>>> import numpy as np
>>> import numpy.linalg as la
>>> np.set_printoptions(precision=1, suppress=True, linewidth=100)
>>> X = np.loadtxt("mat.csv", delimiter=",")
>>> X
array([[  4.,   6.,   9.,   3.,   8.,   4.,   0.,   8.,   1.,   2.,   9.],
       [  8.,   8.,   7.,   6.,   3.,   5.,   8.,   8.,   3.,   3.,   6.],
       [  0.,   2.,   4.,   1.,   9.,   1.,   3.,   5.,   9.,   2.,   2.],
       [  9.,   3.,   5.,   7.,   6.,   0.,   2.,   0.,   6.,   0.,   4.],
       [-12., -10.,  -5.,  -9.,   2.,  -6., -16.,  -8.,  -5.,  -4.,  -3.]])
>>> # rows and columns are dependent
>>> U, s, Vt = la.svd(X, full_matrices=False)
>>> np.round(U.T @ X @ Vt.T, 1) + 0
array([[39.8,  0. ,  0. ,  0. ,  0. ],
       [ 0. , 16.7,  0. ,  0. ,  0. ],
       [ 0. ,  0. , 10.2,  0. ,  0. ],
       [ 0. ,  0. ,  0. ,  8.7,  0. ],
       [ 0. ,  0. ,  0. ,  0. ,  0. ]])
>>> np.abs(U[:, 0]).round(6).argmax()
np.int64(4)
>>> round(np.sqrt((s ** 2).sum()), 1), np.round(la.norm(X), 1)
(np.float64(45.2), np.float64(45.2))
>>> U.shape, s.shape, Vt.shape
((5, 5), (5,), (5, 11))
>>> np.allclose(U * s @ Vt, X)
True
>>> U, s, Vt = la.svd(X)
>>> s.round(1) + 0
array([39.8, 16.7, 10.2,  8.7,  0. ])
>>> np.argmax(s[:-1] / (s[1:] + 1e-6)) + 1
np.int64(4)
>>> other = U[:, :4] @ np.diag(s[:4]) @ Vt[:4]
>>> round(float(np.abs(X - other).max()), 1)
0.0
>>> la.matrix_rank(X, rtol=0.05)
np.int64(4)
>>> np.abs(np.diag(la.qr(X)[1])) > 1e-9
array([ True,  True,  True,  True, False])
>>> la.lstsq(X[:-1].T, X[-1])[2]
np.int32(4)
>>> np.round(X @ la.pinv(X) @ X, 1) + 0
array([[  4.,   6.,   9.,   3.,   8.,   4.,   0.,   8.,   1.,   2.,   9.],
       [  8.,   8.,   7.,   6.,   3.,   5.,   8.,   8.,   3.,   3.,   6.],
       [  0.,   2.,   4.,   1.,   9.,   1.,   3.,   5.,   9.,   2.,   2.],
       [  9.,   3.,   5.,   7.,   6.,   0.,   2.,   0.,   6.,   0.,   4.],
       [-12., -10.,  -5.,  -9.,   2.,  -6., -16.,  -8.,  -5.,  -4.,  -3.]])
>>> F = np.load("data.npy")
>>> F
array([[-1.7,  2. , -3. ,  2. , -2. ,  3. ,  0. , -1. ,  1. ],
       [ 3. ,  3.3, -2. , -3. ,  2. , -3. , -1. ,  3. ,  3. ],
       [ 1. , -2. ,  1.3, -3. , -1. ,  0. , -3. ,  1. ,  0. ],
       [ 1. ,  3. , -3. ,  2.3,  1. ,  3. , -3. ,  3. ,  2. ],
       [ 1. , -2. ,  3. , -3. ,  2.3, -3. ,  1. ,  0. ,  2. ],
       [-3. ,  0. ,  1. , -1. ,  2. ,  2.3, -2. ,  2. ,  3. ],
       [ 1. ,  3. , -1. ,  2. ,  3. ,  3. , -1.7, -2. ,  3. ],
       [ 2. , -3. ,  0. ,  3. , -3. , -3. ,  2. ,  1.3,  0. ],
       [-2. ,  2. , -3. ,  2. , -2. ,  3. ,  0. , -1. ,  1.3]])
>>> U, s, Vt = la.svd(X)
>>> evecs = Vt[:(s > 1e-8).sum()]
>>> rng = np.random.default_rng(96)
>>> x0 = X[1] + -1 * X[3] + rng.integers(2) * np.eye(11)[9]
>>> x0
array([-1.,  5.,  2., -1., -3.,  5.,  6.,  8., -3.,  4.,  2.])
>>> np.diag(evecs.T @ evecs)
array([0.6, 0.2, 0.2, 0.3, 0.6, 0.1, 0.6, 0.4, 0.6, 0.1, 0.3])
>>> la.matrix_rank(np.vstack([X, x0]))
np.int64(5)
>>> np.round(evecs.T @ evecs, 1) + 0
array([[ 0.6,  0.1,  0.1,  0.4, -0.1,  0. ,  0.1, -0.2,  0. , -0.1,  0.1],
       [ 0.1,  0.2,  0.1,  0.1,  0. ,  0.1,  0.2,  0.2, -0.1,  0.1,  0.1],
       [ 0.1,  0.1,  0.2,  0.1,  0.2,  0.1, -0.1,  0.2,  0. ,  0. ,  0.3],
       [ 0.4,  0.1,  0.1,  0.3,  0. ,  0. ,  0.1, -0.1,  0.1,  0. ,  0.1],
       [-0.1,  0. ,  0.2,  0. ,  0.6, -0.1, -0.2,  0.1,  0.4,  0. ,  0.2],
       [ 0. ,  0.1,  0.1,  0. , -0.1,  0.1,  0.1,  0.2, -0.1,  0.1,  0.1],
       [ 0.1,  0.2, -0.1,  0.1, -0.2,  0.1,  0.6,  0.2,  0.2,  0.1, -0.2],
       [-0.2,  0.2,  0.2, -0.1,  0.1,  0.2,  0.2,  0.4,  0. ,  0.2,  0.1],
       [ 0. , -0.1,  0. ,  0.1,  0.4, -0.1,  0.2,  0. ,  0.6,  0. , -0.2],
       [-0.1,  0.1,  0. ,  0. ,  0. ,  0.1,  0.1,  0.2,  0. ,  0.1,  0. ],
       [ 0.1,  0.1,  0.3,  0.1,  0.2,  0.1, -0.2,  0.1, -0.2,  0. ,  0.3]])
>>> np.argsort(-la.norm(F, axis=0).round(6), kind="stable")[:3]
array([5, 3, 1])
>>> [round(float(x), 1) for x in la.svd(F, compute_uv=False)[:3]]
[12.8, 10.1, 7.3]
>>> round(np.log10(la.cond(F)))
3
>>> la.cond(F) > 100
np.True_
>>> np.round(np.abs(la.svd(F)[2][-1]), 1) + 0
array([0.2, 0.5, 0.7, 0. , 0.4, 0.2, 0.2, 0.2, 0.1])
>>> U, s, Vt = la.svd(F)
>>> np.argmax(s[:-1] / (s[1:] + 1e-6)) + 1
np.int64(8)
>>> s.round(1) + 0
array([12.8, 10.1,  7.3,  5.5,  4.4,  4. ,  3. ,  0.4,  0. ])
>>> other = U[:, :8] @ np.diag(s[:8]) @ Vt[:8]
>>> np.round(np.abs(F - other).max(), 1)
np.float64(0.0)
>>> np.diff(F, axis=0)
array([[ 4.7,  1.3,  1. , -5. ,  4. , -6. , -1. ,  4. ,  2. ],
       [-2. , -5.3,  3.3,  0. , -3. ,  3. , -2. , -2. , -3. ],
       [ 0. ,  5. , -4.3,  5.3,  2. ,  3. ,  0. ,  2. ,  2. ],
       [ 0. , -5. ,  6. , -5.3,  1.3, -6. ,  4. , -3. ,  0. ],
       [-4. ,  2. , -2. ,  2. , -0.3,  5.3, -3. ,  2. ,  1. ],
       [ 4. ,  3. , -2. ,  3. ,  1. ,  0.7,  0.3, -4. ,  0. ],
       [ 1. , -6. ,  1. ,  1. , -6. , -6. ,  3.7,  3.3, -3. ],
       [-4. ,  5. , -3. , -1. ,  1. ,  6. , -2. , -2.3,  1.3]])
>>> np.unravel_index(np.abs(F).argmax(), F.shape)
(np.int64(1), np.int64(1))
>>> F - F[0]
array([[ 0. ,  0. ,  0. ,  0. ,  0. ,  0. ,  0. ,  0. ,  0. ],
       [ 4.7,  1.3,  1. , -5. ,  4. , -6. , -1. ,  4. ,  2. ],
       [ 2.7, -4. ,  4.3, -5. ,  1. , -3. , -3. ,  2. , -1. ],
       [ 2.7,  1. ,  0. ,  0.3,  3. ,  0. , -3. ,  4. ,  1. ],
       [ 2.7, -4. ,  6. , -5. ,  4.3, -6. ,  1. ,  1. ,  1. ],
       [-1.3, -2. ,  4. , -3. ,  4. , -0.7, -2. ,  3. ,  2. ],
       [ 2.7,  1. ,  2. ,  0. ,  5. ,  0. , -1.7, -1. ,  2. ],
       [ 3.7, -5. ,  3. ,  1. , -1. , -6. ,  2. ,  2.3, -1. ],
       [-0.3,  0. ,  0. ,  0. ,  0. ,  0. ,  0. ,  0. ,  0.3]])
>>> F.mean(axis=0)
array([ 0.3,  0.7, -0.7,  0.1,  0.3,  0.6, -0.9,  0.7,  1.7])
>>> F.sum(axis=1)
array([ 0.3,  5.3, -5.7,  9.3,  1.3,  4.3, 10.3, -0.7,  0.3])
>>> np.round(la.svd(F, compute_uv=False), 1) + 0
array([12.8, 10.1,  7.3,  5.5,  4.4,  4. ,  3. ,  0.4,  0. ])
